$ python -q
>>> import numpy as np
>>> from numpy import linalg as LA
>>> np.set_printoptions(precision=1, suppress=True, linewidth=100, sign=" ")
>>> W2 = np.array([[2, 2, 3, 0, 2, 3, 3, 2, 3],
...     [0, 0, 0, 0, 1, 3, 2, 0, 1],
...     [1, 0, 1, 0, 3, 2, 0, 1, 2],
...     [3, 2, 1, 3, 1, 3, 2, 2, 3],
...     [3, 3, 0, 0, 2, 1, 2, 3, 0],
...     [1, 0, 3, 3, 1, 2, 2, 1, 0],
...     [3, 3, 1, 0, 3, 0, 2, 2, 3],
...     [1, 0, 2, 0, 0, 3, 1, 3, 0],
...     [3, 0, 1, 0, 0, 2, 0, 1, 2]])
>>> rng = np.random.default_rng(63907)
>>> mat = (rng.random((14, 9)) < 0.25) @ W2
>>> print(mat)
[[  3   2   4   0   6   8   5   3   6]
 [  0   0   0   0   0   0   0   0   0]
 [  2   0   3   0   3   5   1   4   2]
 [  1   0   1   0   4   5   2   1   3]
 [  8   5   6   6   9  10   8   6   9]
 [ 10   6   3   0   9   8   6   7   8]
 [  3   0   1   0   1   5   2   1   3]
 [  2   0   5   3   2   8   5   4   1]
 [  9   5   3   3   4   5   4   5   8]
 [  7   5   5   6   5   5   6   5   6]
 [  5   3   4   0   6   5   3   6   5]
 [  3   3   0   0   2   1   2   3   0]
 [  6   5   2   3   4   3   4   4   6]
 [  2   2   3   0   2   3   3   2   3]]
>>> blk = np.stack([mat, 2 * mat, mat[::-1]])
>>> print(LA.matrix_rank(blk))
[ 9  9  9]
>>> print(blk.shape)
(3, 14, 9)
>>> print(blk.sum(axis=0))
[[ 11   8  15   0  20  27  18  11  21]
 [  6   5   2   3   4   3   4   4   6]
 [  9   3   9   0  11  16   5  15   6]
 [  8   3   7   0  18  20   9   9  14]
 [ 31  20  23  24  32  35  30  23  33]
 [ 39  23  12   3  31  29  22  26  32]
 [ 11   0   8   3   5  23  11   7  10]
 [  9   0  16   9   7  29  17  13   6]
 [ 37  21  12   9  21  23  18  22  32]
 [ 29  20  21  24  24  25  26  21  27]
 [ 16   9  13   0  22  20  11  19  18]
 [ 11   9   3   0   9   8   7  13   2]
 [ 18  15   6   9  12   9  12  12  18]
 [  9   8  13   0  12  17  14   9  15]]
>>> C2 = mat.T @ mat
>>> print((mat @ mat.T).shape)
(14, 14)
>>> print(np.diag(C2))
[ 395  162  160   99  329  461  249  243  374]
>>> print(LA.eigvalsh(C2)[::-1])
[ 2244.3   105.8    60.2    26.5    16.3    10.7     7.2     0.9     0.1]
>>> print(np.trace(C2), (mat ** 2).sum())
2472 2472
